$ python -q
>>> import numpy as np
>>> np.set_printoptions(precision=2, suppress=True, linewidth=140, legacy="1.25")
>>> def tidy(a):
...     return np.round(a, 2) + 0
... 
>>> data = np.load("block13.npy")
>>> tidy(data)
array([[-0.4 ,  0.45,  0.44,  0.67],
       [-0.62, -0.37,  0.52, -0.46],
       [ 0.  , -0.81, -0.06,  0.58],
       [ 0.68, -0.08,  0.73, -0.03]])
>>> # orthonormal columns
>>> tidy(data - data[0])
array([[ 0.  ,  0.  ,  0.  ,  0.  ],
       [-0.23, -0.81,  0.07, -1.13],
       [ 0.4 , -1.26, -0.5 , -0.09],
       [ 1.07, -0.52,  0.29, -0.7 ]])
>>> tidy(data.sum(axis=1))
array([ 1.16, -0.94, -0.29,  1.3 ])
>>> data.shape
(4, 4)
>>> q, _ = np.linalg.qr(np.array([[0.6, 0.5, 0.2], [1.0, 0.6, 0.4], [1.1, 0.1, 1.5]]))
>>> M = q[:, :3]
>>> tidy(M)
array([[-0.37, -0.56, -0.74],
       [-0.62, -0.44,  0.65],
       [-0.69,  0.7 , -0.18]])
>>> # orthonormal columns
>>> B = np.linalg.inv(M)
>>> np.allclose(B, M.T)
True
>>> tidy(B)
array([[-0.37, -0.62, -0.69],
       [-0.56, -0.44,  0.7 ],
       [-0.74,  0.65, -0.18]])
>>> tidy(np.linalg.det(M) * B)
array([[-0.37, -0.62, -0.69],
       [-0.56, -0.44,  0.7 ],
       [-0.74,  0.65, -0.18]])
>>> tidy(M @ B)
array([[1., 0., 0.],
       [0., 1., 0.],
       [0., 0., 1.]])
>>> tidy(np.linalg.det(M) * np.linalg.det(B))
1.0
>>> tidy(np.linalg.slogdet(M)[0])
1.0
>>> B = np.array([[6, 5], [-6, -7], [-3, 9]])
>>> tidy(B.T @ M.T)
array([[  3.33,  -3.05,  -7.78],
       [ -4.61,   5.77, -10.02]])
>>> B @ M
Traceback (most recent call last):
  File "<python-input-22>", line 1, in <module>
    B @ M
    ~~^~~
ValueError: matmul: Input operand 1 has a mismatch in its core dimension 0, with gufunc signature (n?,k),(k,m?)->(n?,m?) (size 3 is different from 2)
>>> tidy(np.einsum("ik,kj->ij", M, B))
array([[  3.33,  -4.61],
       [ -3.05,   5.77],
       [ -7.78, -10.02]])
>>> np.vstack([M, B.T]).shape
(5, 3)
>>> tidy(np.linalg.pinv(M))
array([[-0.37, -0.62, -0.69],
       [-0.56, -0.44,  0.7 ],
       [-0.74,  0.65, -0.18]])
>>> tidy(M[:, 2] @ M[:, 1])
0.0
